% python3 -q
>>> import numpy as np
>>> np.set_printoptions(precision=3, suppress=True, linewidth=120)
>>> def rnd(a):
...     return np.round(a, 3) + 0
... 
>>> m1 = np.load("block5.npy")
>>> m1
array([[39.718, 38.103, 40.686],
       [40.962, 40.062, 39.981],
       [38.653, 40.01 , 38.297],
       [40.285, 40.332, 40.357],
       [41.721, 38.05 , 38.074],
       [40.958, 41.614, 39.654],
       [40.796, 40.035, 41.497],
       [39.225, 40.423, 40.602],
       [40.533, 40.463, 40.633],
       [38.84 , 40.708, 39.059],
       [40.989, 39.295, 39.419],
       [40.828, 41.079, 39.441],
       [39.745, 40.898, 42.28 ],
       [41.674, 41.114, 40.192],
       [39.296, 39.518, 40.81 ],
       [39.615, 40.398, 40.496],
       [38.904, 41.527, 39.575],
       [39.373, 40.576, 41.112],
       [39.754, 40.574, 42.635],
       [40.944, 38.982, 41.872],
       [38.34 , 39.332, 39.603],
       [40.924, 39.87 , 39.565],
       [40.285, 41.002, 40.095],
       [41.602, 40.767, 39.326],
       [39.331, 40.454, 38.587]])
>>> Y = np.c_[m1[:, :2] @ np.array([[1, -2], [2, -2]]), np.array([1, 0, 3, 2, 0, 3, -2, 0, -3, 0, 3, -2, 2, 2, 1, -1, -2, -1, -2, -2, -3, 0, -3, -1, 2])]
>>> rnd(Y)
array([[ 115.924, -155.642,    1.   ],
       [ 121.086, -162.048,    0.   ],
       [ 118.673, -157.326,    3.   ],
       [ 120.949, -161.234,    2.   ],
       [ 117.821, -159.542,    0.   ],
       [ 124.186, -165.144,    3.   ],
       [ 120.866, -161.662,   -2.   ],
       [ 120.071, -159.296,    0.   ],
       [ 121.459, -161.992,   -3.   ],
       [ 120.256, -159.096,    0.   ],
       [ 119.579, -160.568,    3.   ],
       [ 122.986, -163.814,   -2.   ],
       [ 121.541, -161.286,    2.   ],
       [ 123.902, -165.576,    2.   ],
       [ 118.332, -157.628,    1.   ],
       [ 120.411, -160.026,   -1.   ],
       [ 121.958, -160.862,   -2.   ],
       [ 120.525, -159.898,   -1.   ],
       [ 120.902, -160.656,   -2.   ],
       [ 118.908, -159.852,   -2.   ],
       [ 117.004, -155.344,   -3.   ],
       [ 120.664, -161.588,    0.   ],
       [ 122.289, -162.574,   -3.   ],
       [ 123.136, -164.738,   -1.   ],
       [ 120.239, -159.57 ,    2.   ]])
>>> np.linalg.matrix_rank(Y)
np.int64(3)
>>> rnd(np.linalg.norm(Y - m1 @ np.linalg.lstsq(m1, Y)[0], axis=0))
array([0.   , 0.   , 9.413])
>>> np.linalg.matrix_rank(np.c_[m1, Y])
np.int64(4)
>>> dist = np.linalg.norm(Y[:, None] - Y[None], axis=-1)
>>> (dist + 1e9 * np.eye(25)).round(6).argmin(axis=1)
array([14, 21, 14, 12, 14, 13, 18,  9, 22,  7, 24, 23,  3,  5,  2, 17, 18, 15,  6, 15,  0,  1,  8, 11, 10])
>>> dist[24].round(6).argsort(kind="stable")[:4]
array([24, 10,  3,  7])
>>> dist.shape
(25, 25)
>>> np.unravel_index(dist.round(6).argmax(), dist.shape)
(np.int64(5), np.int64(20))
>>> np.linalg.matrix_rank(dist ** 2)
np.int64(5)
>>> E = np.load("sample15.npy")
>>> E
array([[-3.104,  3.77 ,  0.746,  0.729,  2.71 , -1.458],
       [ 3.77 , -3.96 , -3.089, -1.867,  2.742, -0.271],
       [ 0.746, -3.089, -3.574,  2.663, -0.643, -1.842],
       [ 0.729, -1.867,  2.663, -3.014,  0.577, -0.144],
       [ 2.71 ,  2.742, -0.643,  0.577, -6.045,  0.231],
       [-1.458, -0.271, -1.842, -0.144,  0.231,  1.698]])
>>> rng = np.random.default_rng(61824)
>>> z = rng.permutation(6)
>>> z
array([1, 0, 4, 3, 2, 5])
>>> Y = E[z][:, z]
>>> Y
array([[-3.96 ,  3.77 ,  2.742, -1.867, -3.089, -0.271],
       [ 3.77 , -3.104,  2.71 ,  0.729,  0.746, -1.458],
       [ 2.742,  2.71 , -6.045,  0.577, -0.643,  0.231],
       [-1.867,  0.729,  0.577, -3.014,  2.663, -0.144],
       [-3.089,  0.746, -0.643,  2.663, -3.574, -1.842],
       [-0.271, -1.458,  0.231, -0.144, -1.842,  1.698]])
>>> C2 = np.cov(m1, rowvar=False)
>>> np.median(m1, axis=0)
array([40.285, 40.423, 40.095])
>>> rnd(np.corrcoef(m1.T))
array([[ 1.   , -0.074, -0.03 ],
       [-0.074,  1.   ,  0.073],
       [-0.03 ,  0.073,  1.   ]])
>>> rnd(np.polyfit(m1[:, 2], m1[:, 1], 1))
array([ 0.058, 37.875])
>>> C2.shape
(3, 3)
>>> np.argwhere(np.triu(np.abs(np.corrcoef(m1.T)) > 0.8, 1))
array([], shape=(0, 2), dtype=int64)
>>> rnd(np.corrcoef(m1[:, 2], m1[:, 1])[0, 1])
np.float64(0.073)
>>> Y = E / np.sqrt((E ** 2).mean(axis=1, keepdims=True))
>>> rnd(np.linalg.norm(Y, axis=1))
array([2.449, 2.449, 2.449, 2.449, 2.449, 2.449])
>>> rnd(Y[1])
array([ 1.299, -1.365, -1.065, -0.643,  0.945, -0.093])
>>> z = rng.permutation(6)
>>> Y = E[:, z] * rng.choice([-1, 1], 6)
>>> Y
array([[ 1.458, -0.746,  2.71 ,  3.77 ,  3.104,  0.729],
       [ 0.271,  3.089,  2.742, -3.96 , -3.77 , -1.867],
       [ 1.842,  3.574, -0.643, -3.089, -0.746,  2.663],
       [ 0.144, -2.663,  0.577, -1.867, -0.729, -3.014],
       [-0.231,  0.643, -6.045,  2.742, -2.71 ,  0.577],
       [-1.698,  1.842,  0.231, -0.271,  1.458, -0.144]])
>>> U, _, Vh = np.linalg.svd(E.T @ Y)
>>> rnd(np.linalg.lstsq(E, Y)[0])
array([[ 0.,  0.,  0.,  0., -1.,  0.],
       [ 0.,  0.,  0.,  1.,  0.,  0.],
       [ 0., -1.,  0.,  0.,  0.,  0.],
       [ 0.,  0.,  0.,  0.,  0.,  1.],
       [ 0.,  0.,  1.,  0.,  0.,  0.],
       [-1.,  0.,  0.,  0.,  0.,  0.]])
>>> rnd(U @ Vh)
array([[ 0.,  0.,  0.,  0., -1.,  0.],
       [ 0.,  0.,  0.,  1.,  0.,  0.],
       [ 0., -1.,  0.,  0.,  0.,  0.],
       [ 0.,  0.,  0.,  0.,  0.,  1.],
       [ 0.,  0.,  1.,  0.,  0.,  0.],
       [-1.,  0.,  0.,  0.,  0.,  0.]])
>>> vec = np.array([-6, 2, 8, 9, -9, 4])
>>> rhs = E @ vec
>>> b, lr = np.zeros(6), 1 / np.linalg.norm(E, 2) ** 2
>>> for i in range(50):
...     b -= lr * E.T @ (E @ b - rhs)
...     if i % 10 == 0: print(i, round(np.linalg.norm(E @ b - rhs), 3))
... 
0 29.93
10 9.721
20 4.746
30 3.566
40 3.076
>>> rnd(b)
array([-7.156,  1.957,  7.065,  7.267, -9.791,  2.703])
>>> arr = np.loadtxt("dump.csv", delimiter=",")
>>> arr
array([[ 9.,  1.,  1.],
       [-2., 12., -1.],
       [-1.,  2., 28.]])
>>> rnd(np.sort(np.abs(np.linalg.eigvals(arr))))
array([ 9.872, 11.316, 27.812])
>>> rnd(np.abs(np.linalg.eigvals(arr)).max())
np.float64(27.812)
>>> rnd(np.linalg.matrix_power(arr, 4))
array([[  3665.,   7858.,  29958.],
       [ -7216.,  15339., -40158.],
       [-38458.,  71816., 605167.]])
>>> rnd(np.linalg.det(arr))
np.float64(3107.0)
>>> (arr + arr.T) / 2
array([[ 9. , -0.5,  0. ],
       [-0.5, 12. ,  0.5],
       [ 0. ,  0.5, 28. ]])
>>> np.trace(arr)
np.float64(49.0)
>>> Q, r_ = np.linalg.qr(arr)
>>> np.allclose(r_.T @ r_, arr.T @ arr)
True
>>> np.allclose(E, E.T)
True
>>> np.allclose(E @ E.T, E.T @ E)
True
>>> rnd(np.sort(np.abs(np.linalg.eigvals(E))))
array([0.999, 3.   , 3.   , 6.   , 7.999, 9.   ])
>>> rnd(np.linalg.det(E))
np.float64(3885.053)
>>> rnd(np.linalg.norm(arr, "nuc"))
np.float64(49.373)
>>> rnd(np.linalg.norm(arr) ** 2 / np.linalg.norm(arr, 2) ** 2)
np.float64(1.293)
>>> z = rng.permutation(3)
>>> z
array([1, 0, 2])
>>> Y = arr[z][:, z]
>>> Y
array([[12., -2., -1.],
       [ 1.,  9.,  1.],
       [ 2., -1., 28.]])
>>> rnd(np.linalg.det(Y)), rnd(np.linalg.det(arr[z]))
(np.float64(3107.0), np.float64(-3107.0))
>>> np.allclose(Y, arr)
False
>>> np.diag(Y)
array([12.,  9., 28.])
>>> X = np.load("out4.npy")
>>> X
array([[ 3.,  4.,  4., -2., -4., -2.,  4.,  4.],
       [ 4.,  3.,  4., -2., -4., -2.,  4.,  4.],
       [ 4.,  4.,  3., -2., -4., -2.,  4.,  4.],
       [-2., -2., -2.,  0.,  2.,  1., -2., -2.],
       [-4., -4., -4.,  2.,  3.,  2., -4., -4.],
       [-2., -2., -2.,  1.,  2.,  0., -2., -2.],
       [ 4.,  4.,  4., -2., -4., -2.,  3.,  4.],
       [ 4.,  4.,  4., -2., -4., -2.,  4.,  3.]])
>>> round(np.log10(np.linalg.cond(X)))
1
>>> np.linalg.matrix_rank(X, rtol=0.1)
np.int64(1)
>>> rnd(np.linalg.norm(X, 2) / np.linalg.norm(X))
np.float64(0.994)
>>> np.linalg.cond(X) > 100
np.False_
